% python3 -q
>>> import numpy as np
>>> import numpy.linalg as la
>>> np.set_printoptions(precision=3, suppress=True, linewidth=200, floatmode="fixed")
>>> rd = lambda a: np.round(a, 3) + 0
>>> A = np.array([[-1, -1, 2, -1, 3, 0],
...     [0, -1, -2, 1, -2, 0],
...     [0, 3, -1, 2, 1, 0],
...     [0, 2, 3, -1, -1, 0],
...     [-2, -2, -2, -3, 2, 0],
...     [0, 0, 0, 0, 0, 1]])
>>> rng = np.random.default_rng(889)
>>> B = A + rng.integers(-2, 3, (6, 4)) @ rng.integers(-2, 3, (4, 6))
>>> print(B)
[[-5  5  5 -8 -4 -9]
 [ 4 -2 -7  1  3  4]
 [-2  0 -1  3 -1 -2]
 [ 2  5  0 -5 -1 -2]
 [-2  0 -1 -4  3  1]
 [ 4 -6 -6  4  6  7]]
>>> print(rd(la.svd(B - A, compute_uv=False)))
[21.674  8.678  4.996  0.985  0.000  0.000]
>>> print(rd(np.abs(la.eigvals(A)).max()))
3.73
>>> print(np.allclose(A @ A.T, A.T @ A))
False
>>> print(rd(np.sort(np.abs(la.eigvals(A)))))
[1.000 1.396 3.007 3.007 3.356 3.730]
>>> print(la.matrix_power(A, 3))
[[-11 -52 -27 -37  -6   0]
 [  6  38   5  34  11   0]
 [ 16   9   7  21  -9   0]
 [  2  -5  38 -17 -32   0]
 [ -4 -39   4 -34  20   0]
 [  0   0   0   0   0   1]]
>>> Q, evecs = la.qr(A[:, :3])[0], la.qr(A[:, 3:])[0]
>>> sig = la.svd(Q.T @ evecs, compute_uv=False)
>>> print(rd(sig))
[0.954 0.394 0.000]
>>> print((sig > 0.9).sum())
1
>>> print(rd(la.norm(Q @ Q.T - evecs @ evecs.T, 2)))
1.0
>>> print(rd(np.degrees(np.arccos(sig.clip(0, 1)))))
[17.519 66.787 90.000]
